In [1]: import numpy as np

In [2]: import numpy.linalg as la

In [3]: np.set_printoptions(precision=3, suppress=True, linewidth=100, legacy="1.25")

In [4]: m1 = np.load("out4.npy")

In [5]: m1
Out[5]: 
array([[ 1,  0,  0,  0,  0,  0,  0,  0,  0,  0,  0],
       [ 0,  1,  0,  0,  0,  0,  0,  0,  0,  0,  0],
       [-1,  1,  1,  0,  0,  0,  0,  0,  0,  0,  0],
       [ 2,  0, -1,  1,  0,  0,  0,  0,  0,  0,  0],
       [ 2,  0, -2,  2,  1,  0,  0,  0,  0,  0,  0],
       [ 1, -1,  0, -1,  2,  1,  0,  0,  0,  0,  0],
       [-2,  0, -1, -1, -2, -2,  1,  0,  0,  0,  0],
       [ 0,  1,  2,  1, -1,  2, -2,  1,  0,  0,  0],
       [ 1,  0, -1,  0,  1, -1, -2,  1,  1,  0,  0],
       [ 2,  1,  1, -1,  1,  2,  0, -1,  0,  1,  0],
       [-2,  2,  1,  0,  2, -2, -2, -1,  1,  1,  1]])

In [6]: x = np.array([3, -2, -2, 2, -4, -2, 5, 1, 3, -2, -2])

In [7]: target = m1 @ x

In [8]: c, lr = np.zeros(11), 1 / la.norm(m1, 2) ** 2

In [9]: for i in range(8):
   ...:     c -= lr * m1.T @ (m1 @ c - target)
   ...:     if i % 2 == 0: print(i, round(la.norm(m1 @ c - target), 3))
   ...: 
0 10.059
2 3.672
4 2.807
6 2.417

In [10]: np.round(la.cond(m1), 3)
Out[10]: 248.046

In [11]: c
Out[11]: array([ 1.969, -2.094, -3.835,  1.373, -3.703, -1.072,  3.24 ,  0.868, -0.98 , -1.312, -0.976])
